% ipython --no-banner

In [1]: import numpy as np

In [2]: np.set_printoptions(precision=2, suppress=True, linewidth=160)

In [3]: data = np.load("w.npy")

In [4]: data
Out[4]: 
array([[ 1,  2, -1,  1, -3],
       [-3,  1,  2, -1,  1],
       [ 1, -3,  1,  2, -1],
       [-1,  1, -3,  1,  2],
       [ 2, -1,  1, -3,  1]])

In [5]: blk = np.stack([data, 4 * data, data[::-1]])

In [6]: print(np.linalg.norm(blk, axis=(1, 2)))
[ 8.94 35.78  8.94]

In [7]: print(blk.shape)
(3, 5, 5)

In [8]: print(blk.sum(axis=0))
[[  7   9  -4   2 -14]
 [-16   6   7  -4   7]
 [  6 -18   6  12  -6]
 [ -8   6 -13   4  11]
 [ 11  -3   4 -14   2]]

In [9]: np.linalg.matrix_rank(blk.reshape(3, -1))
Out[9]: np.int64(2)

In [10]: r0 = np.array([2, 2, 0])

In [11]: np.convolve(data[0], r0)
Out[11]: array([ 2,  6,  2,  0, -4, -6,  0])

In [12]: np.cross(data[0, :3], data[3, :3])
Out[12]: array([-5,  4,  3])

In [13]: np.array([np.convolve(row, r0, "same") for row in data])
Out[13]: 
array([[ 6,  2,  0, -4, -6],
       [-4,  6,  2,  0,  2],
       [-4, -4,  6,  2, -2],
       [ 0, -4, -4,  6,  4],
       [ 2,  0, -4, -4,  2]])

In [14]: W0 = np.load("test14.npy")

In [15]: W0
Out[15]: 
array([[ 2,  0,  0,  0,  0,  0,  0,  0,  0,  0],
       [ 0, -3,  0,  0,  0,  0,  0,  0,  0,  0],
       [-2, -3, -3,  0,  0,  0,  0,  0,  0,  0],
       [-1,  3,  1, -1,  0,  0,  0,  0,  0,  0],
       [-1,  1,  0,  2, -2,  0,  0,  0,  0,  0],
       [-2,  0,  0, -3, -2, -2,  0,  0,  0,  0],
       [ 3, -1, -1, -1, -2,  0,  1,  0,  0,  0],
       [ 3,  0,  1,  2,  1, -3,  1,  2,  0,  0],
       [ 1, -2,  3, -1,  2,  0,  0,  3,  3,  0],
       [-2,  2, -1,  3,  3,  1,  0, -2, -3,  3]])

In [16]: rng = np.random.default_rng(963060)

In [17]: other = W0 + rng.integers(-2, 3, (10, 9)) @ rng.integers(-2, 3, (9, 10))

In [18]: other
Out[18]: 
array([[ -1,   2,  -2,   2,   3,  -8,   1,  -2,   2,  11],
       [  0,  -9,   4,  -1,   6,   1,  -2,   0,   6,   0],
       [ -6,  -5,  -2,  10,  10,   1,  -3,  -2,  10,   1],
       [ -1,   5,  -4,   5,   7,  -4,  -6,   4,   5,   8],
       [ -1,   4,   1,  -5,  -2,   1,   7,   1,  -4,  -9],
       [  3,  -7,  -6,   2,   0,   0, -14,   8,  11,   0],
       [  7,  -3,  -3,   0,   2,   7,  -6,   8,   5,  -2],
       [  3,   9,  -4,  -4, -10,  -5,   7,   4, -11,   0],
       [ -8,  -6,  18,   5,   9,  -5,   8, -13,   3, -10],
       [ -3,   6,  -7,   2,   2,   2,  -2,   7,   1,   2]])

In [19]: other - W0
Out[19]: 
array([[ -3,   2,  -2,   2,   3,  -8,   1,  -2,   2,  11],
       [  0,  -6,   4,  -1,   6,   1,  -2,   0,   6,   0],
       [ -4,  -2,   1,  10,  10,   1,  -3,  -2,  10,   1],
       [  0,   2,  -5,   6,   7,  -4,  -6,   4,   5,   8],
       [  0,   3,   1,  -7,   0,   1,   7,   1,  -4,  -9],
       [  5,  -7,  -6,   5,   2,   2, -14,   8,  11,   0],
       [  4,  -2,  -2,   1,   4,   7,  -7,   8,   5,  -2],
       [  0,   9,  -5,  -6, -11,  -2,   6,   2, -11,   0],
       [ -9,  -4,  15,   6,   7,  -5,   8, -16,   0, -10],
       [ -1,   4,  -6,  -1,  -1,   1,  -2,   9,   4,  -1]])

In [20]: np.linalg.matrix_rank(other - W0, tol=1e-8)
Out[20]: np.int64(9)

In [21]: print(np.abs(other - W0).sum(axis=1))
[36 26 44 47 33 60 42 52 80 30]

In [22]: np.round(np.linalg.svd(other - W0, compute_uv=False), 2) + 0
Out[22]: array([38.15, 34.31, 21.4 , 11.4 ,  8.6 ,  6.4 ,  4.47,  2.5 ,  0.29,  0.  ])
